% python3 -q
>>> import numpy as np
>>> np.set_printoptions(suppress=True, linewidth=100)
>>> Y = np.array([[2, 0], [-1, -1]])
>>> basis = np.array([[2, 1], [1, 1]])
>>> J = np.kron(Y, basis)
>>> print(J)
[[ 4  2  0  0]
 [ 2  2  0  0]
 [-2 -1 -2 -1]
 [-1 -1 -1 -1]]
>>> w1 = np.array([[0, 2], [3, 0], [0, 0], [0, 3]])
>>> c = np.array([1, 1])
>>> act = np.maximum(J @ w1 + c, 0)
>>> print(np.linalg.matrix_rank(act))
2
>>> print((act > 0).mean(axis=0))
[0.5 0.5]
>>> print(act)
[[7 9]
 [7 5]
 [0 0]
 [0 0]]
>>> basis = np.array([[2, 1], [3, 0]])
>>> print(w1 @ basis)
[[6 0]
 [6 3]
 [0 0]
 [9 0]]
>>> print((act @ basis).round(6).argmax(axis=1))
[0 0 0 0]
>>> evals, V = np.linalg.eig(J)
>>> print(np.round(np.sort(np.linalg.eigvals(J @ J)), 2))
[ 0.15  0.58  6.85 27.42]
>>> print(round(np.prod(evals), 2))
4.0
>>> M = np.load("x.npy")
>>> print(M)
[[-3. -2.  1.  3.  4.  7.]
 [ 3.  2. -1.  2.  1.  2.]
 [ 3.  1.  2.  3.  5.  0.]
 [ 0.  0.  0.  4.  8.  9.]
 [ 0.  0.  0.  4.  5.  4.]
 [ 0.  0.  0.  6.  9.  0.]]
>>> w1 = np.array([[-3, -9, 9, 4],
...     [2, -5, -1, 2],
...     [9, -2, 1, 5],
...     [9, -8, 4, -3],
...     [8, -3, 4, 0],
...     [-7, 1, 5, -2]])
>>> c = np.array([2, -3, 2, 3])
>>> act = np.maximum(M @ w1 + c, 0)
>>> print(act)
[[ 26.   3.  41.   0.]
 [  0.   0.  48.   4.]
 [ 80.   0.  62.  18.]
 [ 39.   0.  95.   0.]
 [ 50.   0.  58.   0.]
 [128.   0.  62.   0.]]
>>> print((act > 0).astype(int))
[[1 1 1 0]
 [0 0 1 1]
 [1 0 1 1]
 [1 0 1 0]
 [1 0 1 0]
 [1 0 1 0]]
>>> basis = np.array([[3, 2, 5], [5, 3, 2], [2, 3, 1], [5, 4, 1]])
>>> print((act @ basis).round(6).argmax(axis=1))
[1 1 2 1 2 2]
